$ python -q
>>> import numpy as np
>>> from numpy import linalg as LA
>>> np.set_printoptions(suppress=True, linewidth=120)
>>> data = np.load("m.npy")
>>> data
array([[-2.,  0.,  0.,  0.],
       [ 0., -2., -1.,  1.],
       [ 0.,  0., -3.,  1.],
       [ 0.,  0., -2.,  0.]])
>>> u = np.array([5, 5, 5, 3])
>>> A2 = data + np.outer(u, np.eye(4)[0])
>>> A2
array([[ 3.,  0.,  0.,  0.],
       [ 5., -2., -1.,  1.],
       [ 5.,  0., -3.,  1.],
       [ 3.,  0., -2.,  0.]])
>>> round(LA.det(A2) / LA.det(data), 1), round(1 + LA.solve(data, u)[0], 1)
(np.float64(-1.5), np.float64(-1.5))
>>> P = np.triu(np.array([[0, 1, 4, 4], [1, 4, 0, 1], [0, 5, 5, 5], [3, 0, 5, 5]]), 1) + np.eye(4)
>>> A2 = P @ data @ LA.inv(P)
>>> P @ data - data @ P
array([[  0.,   0., -13.,  13.],
       [  0.,   0.,  -2.,   7.],
       [  0.,   0., -10.,  15.],
       [  0.,   0.,   0.,  10.]])
>>> np.trace(A2), np.trace(data)
(np.float64(-7.0), np.float64(-7.0))
>>> A2
array([[ -2.,   0., -13.,  78.],
       [  0.,  -2.,  -3.,  18.],
       [  0.,   0., -13.,  66.],
       [  0.,   0.,  -2.,  10.]])
>>> K = np.tanh(np.array([[-0.9, 0.4],
...     [-1.5, 2.0],
...     [-0.6, 0.2],
...     [0.6, -0.1],
...     [-0.1, 0.1],
...     [0.0, -1.8],
...     [-0.1, 1.2],
...     [-0.9, 0.0],
...     [-0.2, 0.6],
...     [1.0, 1.2],
...     [0.7, 1.0],
...     [1.0, -0.1],
...     [-1.6, -0.6],
...     [-2.5, -0.8],
...     [0.3, 0.2],
...     [-0.6, 1.6],
...     [0.3, -0.5],
...     [0.6, -1.3],
...     [0.2, -2.0],
...     [0.7, 0.7]]) @ np.array([[1.5, 1.2, -0.5], [-1.4, -1.1, -0.8]]))
>>> K.round(1) + 0
array([[-1. , -0.9,  0.1],
       [-1. , -1. , -0.7],
       [-0.8, -0.7,  0.1],
       [ 0.8,  0.7, -0.2],
       [-0.3, -0.2,  0. ],
       [ 1. ,  1. ,  0.9],
       [-0.9, -0.9, -0.7],
       [-0.9, -0.8,  0.4],
       [-0.8, -0.7, -0.4],
       [-0.2, -0.1, -0.9],
       [-0.3, -0.3, -0.8],
       [ 0.9,  0.9, -0.4],
       [-0.9, -0.9,  0.9],
       [-1. , -1. ,  1. ],
       [ 0.2,  0.1, -0.3],
       [-1. , -1. , -0.8],
       [ 0.8,  0.7,  0.2],
       [ 1. ,  1. ,  0.6],
       [ 1. ,  1. ,  0.9],
       [ 0.1,  0.1, -0.7]])
>>> x = np.array([3, 9, 8])
>>> target = K @ x
>>> np.round(LA.pinv(K) @ K, 1) + 0
array([[1., 0., 0.],
       [0., 1., 0.],
       [0., 0., 1.]])
>>> np.round(LA.solve(K.T @ K, K.T @ target), 1)
array([3., 9., 8.])
>>> rng = np.random.default_rng(742)
>>> target = target + 0.3 * rng.normal(size=20)
>>> target.round(1)
array([ -9.5, -17.2,  -7.9,   6.6,  -3.7,  18.6, -16.6,  -6.5, -11.3,  -8.5,  -9.7,   7. ,  -3.7,  -4. ,  -0.8, -17.8,
        10.5,  16.9,  19.2,  -4.7])
>>> coef, *_ = LA.lstsq(K, target)
>>> np.round(LA.norm(target - K @ coef), 1)
np.float64(1.1)
>>> coef.round()
array([ 2., 10.,  8.])
>>> [round(float(LA.norm(LA.solve(K.T @ K + lam * np.eye(3), K.T @ target))), 2) for lam in (0, 1, 10, 100)]
[13.21, 10.77, 7.4, 2.0]
>>> z = rng.permutation(4)
>>> A2 = data[:, z] * rng.choice([-1, 1], 4)
>>> A2
array([[ 2.,  0.,  0., -0.],
       [-0., -1., -2., -1.],
       [-0., -3.,  0., -1.],
       [-0., -2.,  0., -0.]])
>>> left, _, VT = LA.svd(data.T @ A2)
>>> z
array([0, 2, 1, 3])
>>> np.round(LA.lstsq(data, A2)[0], 1) + 0
array([[-1.,  0.,  0.,  0.],
       [ 0.,  0.,  1.,  0.],
       [ 0.,  1.,  0.,  0.],
       [ 0.,  0.,  0., -1.]])
>>> P = K @ LA.solve(K.T @ K, K.T)
>>> LA.matrix_rank(np.eye(20) - P)
np.int64(17)
>>> np.round(P @ K[:, 1], 1)
array([-0.9, -1. , -0.7,  0.7, -0.2,  1. , -0.9, -0.8, -0.7, -0.1, -0.3,  0.9, -0.9, -1. ,  0.1, -1. ,  0.7,  1. ,
        1. ,  0.1])
>>> np.allclose(P @ P, P)
True
>>> left, s, VT = LA.svd(K)
>>> s.round(1)
array([5. , 2.7, 0.1])
>>> np.argmax(s[:-1] / (s[1:] + 1e-6)) + 1
np.int64(2)
>>> A2 = left[:, :2] @ np.diag(s[:2]) @ VT[:2]
>>> A2.round(1) + 0
array([[-1. , -0.9,  0.1],
       [-1. , -1. , -0.7],
       [-0.8, -0.8,  0.1],
       [ 0.8,  0.7, -0.2],
       [-0.3, -0.2,  0. ],
       [ 1. ,  0.9,  0.9],
       [-0.9, -0.9, -0.7],
       [-0.9, -0.8,  0.4],
       [-0.8, -0.7, -0.4],
       [-0.2, -0.1, -0.9],
       [-0.3, -0.3, -0.8],
       [ 0.9,  0.9, -0.4],
       [-0.9, -0.9,  0.9],
       [-1. , -0.9,  1. ],
       [ 0.2,  0.1, -0.3],
       [-1. , -1. , -0.8],
       [ 0.8,  0.7,  0.2],
       [ 1. ,  1. ,  0.6],
       [ 1. ,  1. ,  0.9],
       [ 0.1,  0.1, -0.7]])
>>> round(np.abs(K - A2).max(), 1)
np.float64(0.0)
>>> LA.matrix_rank(K, rtol=0.05)
np.int64(2)
>>> G = np.cov(K, rowvar=False)
>>> np.round(K.std(axis=0), 1)
array([0.8, 0.7, 0.6])
>>> G.shape
(3, 3)
>>> np.argsort(-K.std(axis=0).round(6), kind="stable")
array([0, 1, 2])
>>> G.round(1)
array([[0.7, 0.6, 0.1],
       [0.6, 0.6, 0.1],
       [0.1, 0.1, 0.4]])
>>> np.round(np.median(K, axis=0), 1)
array([-0.3, -0.2, -0.1])
